$ python -q
>>> import numpy as np
>>> import numpy.linalg as la
>>> np.set_printoptions(precision=1, suppress=True, linewidth=120)
>>> J = -1 * np.eye(12) + np.ones((12, 12))
>>> J
array([[0., 1., 1., 1., 1., 1., 1., 1., 1., 1., 1., 1.],
       [1., 0., 1., 1., 1., 1., 1., 1., 1., 1., 1., 1.],
       [1., 1., 0., 1., 1., 1., 1., 1., 1., 1., 1., 1.],
       [1., 1., 1., 0., 1., 1., 1., 1., 1., 1., 1., 1.],
       [1., 1., 1., 1., 0., 1., 1., 1., 1., 1., 1., 1.],
       [1., 1., 1., 1., 1., 0., 1., 1., 1., 1., 1., 1.],
       [1., 1., 1., 1., 1., 1., 0., 1., 1., 1., 1., 1.],
       [1., 1., 1., 1., 1., 1., 1., 0., 1., 1., 1., 1.],
       [1., 1., 1., 1., 1., 1., 1., 1., 0., 1., 1., 1.],
       [1., 1., 1., 1., 1., 1., 1., 1., 1., 0., 1., 1.],
       [1., 1., 1., 1., 1., 1., 1., 1., 1., 1., 0., 1.],
       [1., 1., 1., 1., 1., 1., 1., 1., 1., 1., 1., 0.]])
>>> # symmetric, so the eigenvalues are real
>>> B = J / np.sqrt((J ** 2).mean(axis=1, keepdims=True))
>>> J - J.mean(axis=1, keepdims=True)
array([[-0.9,  0.1,  0.1,  0.1,  0.1,  0.1,  0.1,  0.1,  0.1,  0.1,  0.1,  0.1],
       [ 0.1, -0.9,  0.1,  0.1,  0.1,  0.1,  0.1,  0.1,  0.1,  0.1,  0.1,  0.1],
       [ 0.1,  0.1, -0.9,  0.1,  0.1,  0.1,  0.1,  0.1,  0.1,  0.1,  0.1,  0.1],
       [ 0.1,  0.1,  0.1, -0.9,  0.1,  0.1,  0.1,  0.1,  0.1,  0.1,  0.1,  0.1],
       [ 0.1,  0.1,  0.1,  0.1, -0.9,  0.1,  0.1,  0.1,  0.1,  0.1,  0.1,  0.1],
       [ 0.1,  0.1,  0.1,  0.1,  0.1, -0.9,  0.1,  0.1,  0.1,  0.1,  0.1,  0.1],
       [ 0.1,  0.1,  0.1,  0.1,  0.1,  0.1, -0.9,  0.1,  0.1,  0.1,  0.1,  0.1],
       [ 0.1,  0.1,  0.1,  0.1,  0.1,  0.1,  0.1, -0.9,  0.1,  0.1,  0.1,  0.1],
       [ 0.1,  0.1,  0.1,  0.1,  0.1,  0.1,  0.1,  0.1, -0.9,  0.1,  0.1,  0.1],
       [ 0.1,  0.1,  0.1,  0.1,  0.1,  0.1,  0.1,  0.1,  0.1, -0.9,  0.1,  0.1],
       [ 0.1,  0.1,  0.1,  0.1,  0.1,  0.1,  0.1,  0.1,  0.1,  0.1, -0.9,  0.1],
       [ 0.1,  0.1,  0.1,  0.1,  0.1,  0.1,  0.1,  0.1,  0.1,  0.1,  0.1, -0.9]])
>>> w, vecs = la.eigh(J)
>>> vec = np.array([3, 3, 1, 1, 1, 3, 2, 0, 0, 0, 2, 3])
>>> np.abs(J).sum(axis=1).max(), np.round(np.abs(w).max(), 1)
(np.float64(11.0), np.float64(11.0))
>>> vecs * np.maximum(w, 0) @ vecs.T
array([[0.9, 0.9, 0.9, 0.9, 0.9, 0.9, 0.9, 0.9, 0.9, 0.9, 0.9, 0.9],
       [0.9, 0.9, 0.9, 0.9, 0.9, 0.9, 0.9, 0.9, 0.9, 0.9, 0.9, 0.9],
       [0.9, 0.9, 0.9, 0.9, 0.9, 0.9, 0.9, 0.9, 0.9, 0.9, 0.9, 0.9],
       [0.9, 0.9, 0.9, 0.9, 0.9, 0.9, 0.9, 0.9, 0.9, 0.9, 0.9, 0.9],
       [0.9, 0.9, 0.9, 0.9, 0.9, 0.9, 0.9, 0.9, 0.9, 0.9, 0.9, 0.9],
       [0.9, 0.9, 0.9, 0.9, 0.9, 0.9, 0.9, 0.9, 0.9, 0.9, 0.9, 0.9],
       [0.9, 0.9, 0.9, 0.9, 0.9, 0.9, 0.9, 0.9, 0.9, 0.9, 0.9, 0.9],
       [0.9, 0.9, 0.9, 0.9, 0.9, 0.9, 0.9, 0.9, 0.9, 0.9, 0.9, 0.9],
       [0.9, 0.9, 0.9, 0.9, 0.9, 0.9, 0.9, 0.9, 0.9, 0.9, 0.9, 0.9],
       [0.9, 0.9, 0.9, 0.9, 0.9, 0.9, 0.9, 0.9, 0.9, 0.9, 0.9, 0.9],
       [0.9, 0.9, 0.9, 0.9, 0.9, 0.9, 0.9, 0.9, 0.9, 0.9, 0.9, 0.9],
       [0.9, 0.9, 0.9, 0.9, 0.9, 0.9, 0.9, 0.9, 0.9, 0.9, 0.9, 0.9]])
>>> la.eigvalsh(J[1:, 1:])
array([-1., -1., -1., -1., -1., -1., -1., -1., -1., -1., 10.])
>>> vecs * np.abs(w) @ vecs.T
array([[1.8, 0.8, 0.8, 0.8, 0.8, 0.8, 0.8, 0.8, 0.8, 0.8, 0.8, 0.8],
       [0.8, 1.8, 0.8, 0.8, 0.8, 0.8, 0.8, 0.8, 0.8, 0.8, 0.8, 0.8],
       [0.8, 0.8, 1.8, 0.8, 0.8, 0.8, 0.8, 0.8, 0.8, 0.8, 0.8, 0.8],
       [0.8, 0.8, 0.8, 1.8, 0.8, 0.8, 0.8, 0.8, 0.8, 0.8, 0.8, 0.8],
       [0.8, 0.8, 0.8, 0.8, 1.8, 0.8, 0.8, 0.8, 0.8, 0.8, 0.8, 0.8],
       [0.8, 0.8, 0.8, 0.8, 0.8, 1.8, 0.8, 0.8, 0.8, 0.8, 0.8, 0.8],
       [0.8, 0.8, 0.8, 0.8, 0.8, 0.8, 1.8, 0.8, 0.8, 0.8, 0.8, 0.8],
       [0.8, 0.8, 0.8, 0.8, 0.8, 0.8, 0.8, 1.8, 0.8, 0.8, 0.8, 0.8],
       [0.8, 0.8, 0.8, 0.8, 0.8, 0.8, 0.8, 0.8, 1.8, 0.8, 0.8, 0.8],
       [0.8, 0.8, 0.8, 0.8, 0.8, 0.8, 0.8, 0.8, 0.8, 1.8, 0.8, 0.8],
       [0.8, 0.8, 0.8, 0.8, 0.8, 0.8, 0.8, 0.8, 0.8, 0.8, 1.8, 0.8],
       [0.8, 0.8, 0.8, 0.8, 0.8, 0.8, 0.8, 0.8, 0.8, 0.8, 0.8, 1.8]])
>>> np.round(la.eigvalsh(J).min(), 1)
np.float64(-1.0)
>>> Uu, sig, Vt = la.svd(J)
>>> np.argmax(sig[:-1] / (sig[1:] + 1e-6)) + 1
np.int64(1)
>>> B = Uu[:, :1] @ np.diag(sig[:1]) @ Vt[:1]
>>> la.matrix_rank(B)
np.int64(1)
>>> round(np.abs(J - B).max(), 1)
np.float64(0.9)
>>> np.round(la.norm(J - B) / la.norm(J), 1)
np.float64(0.3)
>>> B
array([[0.9, 0.9, 0.9, 0.9, 0.9, 0.9, 0.9, 0.9, 0.9, 0.9, 0.9, 0.9],
       [0.9, 0.9, 0.9, 0.9, 0.9, 0.9, 0.9, 0.9, 0.9, 0.9, 0.9, 0.9],
       [0.9, 0.9, 0.9, 0.9, 0.9, 0.9, 0.9, 0.9, 0.9, 0.9, 0.9, 0.9],
       [0.9, 0.9, 0.9, 0.9, 0.9, 0.9, 0.9, 0.9, 0.9, 0.9, 0.9, 0.9],
       [0.9, 0.9, 0.9, 0.9, 0.9, 0.9, 0.9, 0.9, 0.9, 0.9, 0.9, 0.9],
       [0.9, 0.9, 0.9, 0.9, 0.9, 0.9, 0.9, 0.9, 0.9, 0.9, 0.9, 0.9],
       [0.9, 0.9, 0.9, 0.9, 0.9, 0.9, 0.9, 0.9, 0.9, 0.9, 0.9, 0.9],
       [0.9, 0.9, 0.9, 0.9, 0.9, 0.9, 0.9, 0.9, 0.9, 0.9, 0.9, 0.9],
       [0.9, 0.9, 0.9, 0.9, 0.9, 0.9, 0.9, 0.9, 0.9, 0.9, 0.9, 0.9],
       [0.9, 0.9, 0.9, 0.9, 0.9, 0.9, 0.9, 0.9, 0.9, 0.9, 0.9, 0.9],
       [0.9, 0.9, 0.9, 0.9, 0.9, 0.9, 0.9, 0.9, 0.9, 0.9, 0.9, 0.9],
       [0.9, 0.9, 0.9, 0.9, 0.9, 0.9, 0.9, 0.9, 0.9, 0.9, 0.9, 0.9]])
>>> m1 = np.loadtxt("a.csv", delimiter=",")
>>> m1
array([[ 1. , -0.9,  2.2,  1.1,  2.1, -1.8,  0. ],
       [ 1. , -1. ,  2. ,  1. ,  2. , -2.2,  0. ],
       [ 1.1, -1. ,  1.9,  0.9,  2. , -1.9,  0.1],
       [ 0.9, -1. ,  2.1,  1. ,  2. , -2. ,  0. ],
       [ 0.9, -0.8,  2.1,  1.1,  2.1, -2. ,  0. ],
       [ 1.3, -1.2,  2. ,  1. ,  2.2, -2.2,  0. ],
       [ 1.2, -0.9,  1.9,  1. ,  2.1, -1.9, -0.1],
       [ 0.9, -0.8,  1.7,  1. ,  2.1, -2. , -0.1],
       [-2. ,  0. ,  3. ,  0.9,  2.1,  1.8,  1.9],
       [-2. ,  0.2,  3.1,  1.2,  1.9,  1.9,  2.1],
       [-1.9,  0. ,  3. ,  0.9,  1.8,  1.9,  2.1],
       [-2. ,  0. ,  3. ,  0.9,  2.1,  1.9,  2.1],
       [-2.1,  0. ,  3.1,  1. ,  2.1,  2.1,  2. ],
       [-2.1,  0. ,  3.2,  1.1,  2.2,  1.9,  1.9],
       [-2.2,  0.1,  3.1,  0.9,  1.9,  2.1,  2. ],
       [-2. , -0.1,  3. ,  1. ,  2. ,  2.2,  2.1],
       [-2.1,  0. , -0.9, -2.9, -2.9, -2. , -0.1],
       [-2. ,  0. , -0.9, -3. , -3.1, -1.9, -0.1],
       [-2.1,  0. , -0.9, -3.1, -3. , -1.9,  0.1],
       [-2. , -0.1, -1. , -3. , -3. , -1.8,  0.1],
       [-2.1, -0.1, -0.9, -2.9, -2.9, -2. , -0.1],
       [-2. , -0.1, -1.1, -3. , -3. , -2.1,  0. ],
       [-2. , -0.1, -0.9, -3. , -2.9, -2. ,  0. ],
       [-2. , -0.2, -0.9, -3. , -3. , -1.9, -0.1]])
>>> Uu, sig, Vt = la.svd(m1)
>>> sig
array([18.3, 11.5,  9. ,  0.6,  0.4,  0.4,  0.2])
>>> np.argmax(sig[:-1] / (sig[1:] + 1e-6)) + 1
np.int64(3)
>>> B = Uu[:, :3] @ np.diag(sig[:3]) @ Vt[:3]
>>> la.matrix_rank(m1, rtol=0.05)
np.int64(3)
>>> round(la.norm(m1 - B) / la.norm(m1), 1)
np.float64(0.0)
>>> round(float(la.norm(m1 - B, 2)), 1), round(float(sig[3]), 1)
(0.6, 0.6)
>>> F = np.loadtxt("data.csv", delimiter=",")
>>> F.round(1) + 0
array([[ 0.3, -0.3,  0. ,  0.3],
       [-0.3,  0.8,  0.2,  0.1],
       [ 0. ,  0.2,  0.1,  0.2],
       [ 0.3,  0.1,  0.2,  0.8]])
>>> # symmetric
>>> rng = np.random.default_rng(345)
>>> B = F + rng.integers(-2, 3, (4, 2)) @ rng.integers(-2, 3, (2, 4))
>>> B
array([[ 0.3, -3.3, -1. , -0.7],
       [ 5.7,  0.8, -4.8, -4.9],
       [-4. , -0.8,  3.1,  3.2],
       [ 8.3,  2.1, -5.8, -5.2]])
>>> np.abs(B - F).sum(axis=1)
array([ 5., 16., 11., 22.])
